$ python3 -q
>>> import numpy as np
>>> import numpy.linalg as la
>>> np.set_printoptions(precision=2, suppress=True, linewidth=200)
>>> E = np.load("run8.npy")
>>> print(E)
[[-3.  1.  2. -1.]
 [-4.  3.  2. -2.]
 [-4.  2.  3. -2.]
 [-4.  3.  2. -2.]]
>>> # rows 1 and 3 are equal
>>> print(la.cond(E) > 100)
True
>>> print(np.argsort(-la.norm(E, axis=0).round(6), kind="stable")[:3])
[0 1 2]
>>> print(round(float(la.det(E)), 2))
0.0
>>> print(np.allclose(E @ E.T, E.T @ E))
False
>>> print(np.round(np.abs(la.eigvals(E)).max(), 2))
1.0
>>> print(la.matrix_power(E, 2))
[[ 1.  1.  0. -1.]
 [ 0.  3.  0. -2.]
 [ 0.  2.  1. -2.]
 [ 0.  3.  0. -2.]]
>>> print((E + E.T) / 2)
[[-3.  -1.5 -1.  -2.5]
 [-1.5  3.   2.   0.5]
 [-1.   2.   3.   0. ]
 [-2.5  0.5  0.  -2. ]]
>>> print(np.allclose(E, E.T))
False
>>> print(np.trace(E))
1.0
>>> rng = np.random.default_rng(98)
>>> idx = rng.permutation(4)
>>> print(idx)
[2 1 0 3]
>>> A2 = E[idx][:, idx]
>>> print(np.round(la.det(A2), 2), round(la.det(E[idx]), 2))
0.0 0.0
>>> print(A2)
[[ 3.  2. -4. -2.]
 [ 2.  3. -4. -2.]
 [ 2.  1. -3. -1.]
 [ 2.  3. -4. -2.]]
>>> print(np.allclose(A2, E))
False
>>> G = E.T @ E
>>> print(np.diag(G))
[57. 23. 21. 13.]
>>> print(la.matrix_rank(G))
3
>>> print(G)
[[ 57. -35. -34.  27.]
 [-35.  23.  20. -17.]
 [-34.  20.  21. -16.]
 [ 27. -17. -16.  13.]]
>>> print(np.allclose(G, G.T))
True
>>> ev, vecs = la.eigh(G)
>>> print(np.round(vecs.T @ vecs, 2) + 0)
[[1. 0. 0. 0.]
 [0. 1. 0. 0.]
 [0. 0. 1. 0.]
 [0. 0. 0. 1.]]
>>> print(vecs @ np.diag(ev) @ vecs.T)
[[ 57. -35. -34.  27.]
 [-35.  23.  20. -17.]
 [-34.  20.  21. -16.]
 [ 27. -17. -16.  13.]]
>>> print(ev.round(2) + 0)
[  0.     0.16   2.07 111.78]
>>> print((ev > 1e-8).sum(), (ev < -1e-8).sum())
3 0
>>> print(np.abs(vecs[:, -1]).round(6).argmax())
0
>>> print(np.abs(vecs[:, -1]))
[0.71 0.44 0.42 0.34]
>>> print(np.round(la.svd(G, compute_uv=False), 2) + 0)
[111.78   2.07   0.16   0.  ]
>>> print(np.round(vecs.T @ G @ vecs, 2) + 0)
[[  0.     0.     0.     0.  ]
 [  0.     0.16   0.     0.  ]
 [  0.     0.     2.07   0.  ]
 [  0.     0.     0.   111.78]]
>>> mat = np.loadtxt("arr.csv", delimiter=",")
>>> print(mat)
[[ 58.   2.  -5.   0.  -2.]
 [  1. -63.   1.  -4.  -3.]
 [ -4.   4.  37.   1.  -2.]
 [ -3.   3.  -3.  37.  -5.]
 [ -5.   0.  -5.   4.  61.]]
>>> f = np.array([4, -4, -1, 5, -4])
>>> A2 = mat + np.outer(f, np.eye(5)[0])
>>> print(la.matrix_rank(la.inv(A2) - la.inv(mat), tol=1e-8))
1
>>> print(round(float(la.det(A2) / la.det(mat)), 2), round(float(1 + la.solve(mat, f)[0]), 2))
1.06 1.06
>>> print(la.matrix_rank(A2 - mat))
1
